>>> import numpy as np
>>> import numpy.linalg as la
>>> np.set_printoptions(precision=1, suppress=True, linewidth=120)
>>> def rd(a):
...     return np.round(a, 1) + 0
... 
>>> q, _ = la.qr(np.array([[-1.4, -0.5, 1.4], [-1.1, 0.6, 0.3], [0.0, -0.2, 1.7]]))
>>> V, _ = la.qr(np.array([[0.3, -0.8, -1.1], [-0.1, 0.9, 0.2], [1.9, 1.4, 0.7]]))
>>> sig = 3 * 0.9 ** np.arange(3)
>>> K = q[:, :3] * sig @ V[:3]
>>> rd(K)
array([[ 0.8, -2.7,  0.4],
       [-0.3,  0. ,  2.8],
       [-2.3, -0.8, -0.3]])
>>> x0 = np.array([3, 3, 2])
>>> rd(K @ np.ones(3))
array([-1.5,  2.5, -3.4])
>>> rd((K * x0).sum(axis=1))
array([-4.9,  4.8, -9.9])
>>> rd(np.einsum("ij,j->i", K, x0))
array([-4.9,  4.8, -9.9])
>>> print(rd(K @ x0))
[-4.9  4.8 -9.9]
>>> rd(K * x0)
array([[ 2.5, -8.2,  0.9],
       [-0.9,  0.1,  5.6],
       [-6.9, -2.4, -0.6]])
>>> print(rd(K @ (2 * x0)))
[ -9.7   9.7 -19.9]
>>> E = 4 * np.eye(4) + np.eye(4, k=1)
>>> E
array([[4., 1., 0., 0.],
       [0., 4., 1., 0.],
       [0., 0., 4., 1.],
       [0., 0., 0., 4.]])
>>> print(E @ E)
[[16.  8.  1.  0.]
 [ 0. 16.  8.  1.]
 [ 0.  0. 16.  8.]
 [ 0.  0.  0. 16.]]
>>> print(la.matrix_rank(E - E[0, 0] * np.eye(4)))
3
>>> data = np.array([[0, 0, 0, 0, 1, 0, 0],
...     [0, 0, 0, 0, 0, 0, 0],
...     [0, 0, 0, 1, 0, 0, 0],
...     [0, 0, 1, 0, 0, 0, 0],
...     [1, 0, 0, 0, 0, 1, 1],
...     [0, 0, 0, 0, 1, 0, 1],
...     [0, 0, 0, 0, 1, 1, 0]])
>>> # rows and columns are dependent
>>> data @ data
array([[1, 0, 0, 0, 0, 1, 1],
       [0, 0, 0, 0, 0, 0, 0],
       [0, 0, 1, 0, 0, 0, 0],
       [0, 0, 0, 1, 0, 0, 0],
       [0, 0, 0, 0, 3, 1, 1],
       [1, 0, 0, 0, 1, 2, 1],
       [1, 0, 0, 0, 1, 1, 2]])
>>> print(np.argwhere(np.triu(data)))
[[0 4]
 [2 3]
 [4 5]
 [4 6]
 [5 6]]
>>> low = np.diag(data.sum(axis=1)) - data
>>> low
array([[ 1,  0,  0,  0, -1,  0,  0],
       [ 0,  0,  0,  0,  0,  0,  0],
       [ 0,  0,  1, -1,  0,  0,  0],
       [ 0,  0, -1,  1,  0,  0,  0],
       [-1,  0,  0,  0,  3, -1, -1],
       [ 0,  0,  0,  0, -1,  2, -1],
       [ 0,  0,  0,  0, -1, -1,  2]])
>>> low @ np.ones(7)
array([0., 0., 0., 0., 0., 0., 0.])
>>> rd(la.eigvalsh(low))
array([0., 0., 0., 1., 2., 3., 4.])
>>> print(round(la.det(low[1:, 1:])))
0
>>> rng = np.random.default_rng(6706)
>>> z = rng.permutation(7)
>>> z
array([5, 4, 2, 6, 1, 0, 3])
>>> Y = data[z][:, z]
>>> print(rd(np.sort(np.abs(la.eigvals(Y)))))
[0.  0.3 1.  1.  1.  1.5 2.2]
>>> print(np.allclose(Y, data))
False
>>> np.diag(Y)
array([0, 0, 0, 0, 0, 0, 0])
>>> np.argsort(-la.norm(data, axis=0).round(6), kind="stable")[:3]
array([4, 5, 6])
>>> [round(float(x), 1) for x in la.svd(data, compute_uv=False)[:3]]
[2.2, 1.5, 1.0]
>>> la.cond(data) > 100
np.True_
>>> rd(la.norm(data, 2) / la.norm(data))
np.float64(0.7)
>>> U, sig, Vt = la.svd(data)
>>> V = Vt[:(sig > 1e-8).sum()]
>>> x0 = data[0] + -2 * data[2] + rng.integers(2) * np.eye(7)[0]
>>> x0
array([ 0.,  0.,  0., -2.,  1.,  0.,  0.])
>>> rd(V.T @ V)
array([[1., 0., 0., 0., 0., 0., 0.],
       [0., 0., 0., 0., 0., 0., 0.],
       [0., 0., 1., 0., 0., 0., 0.],
       [0., 0., 0., 1., 0., 0., 0.],
       [0., 0., 0., 0., 1., 0., 0.],
       [0., 0., 0., 0., 0., 1., 0.],
       [0., 0., 0., 0., 0., 0., 1.]])
>>> rd(la.norm(x0 - V.T @ V @ x0))
np.float64(0.0)
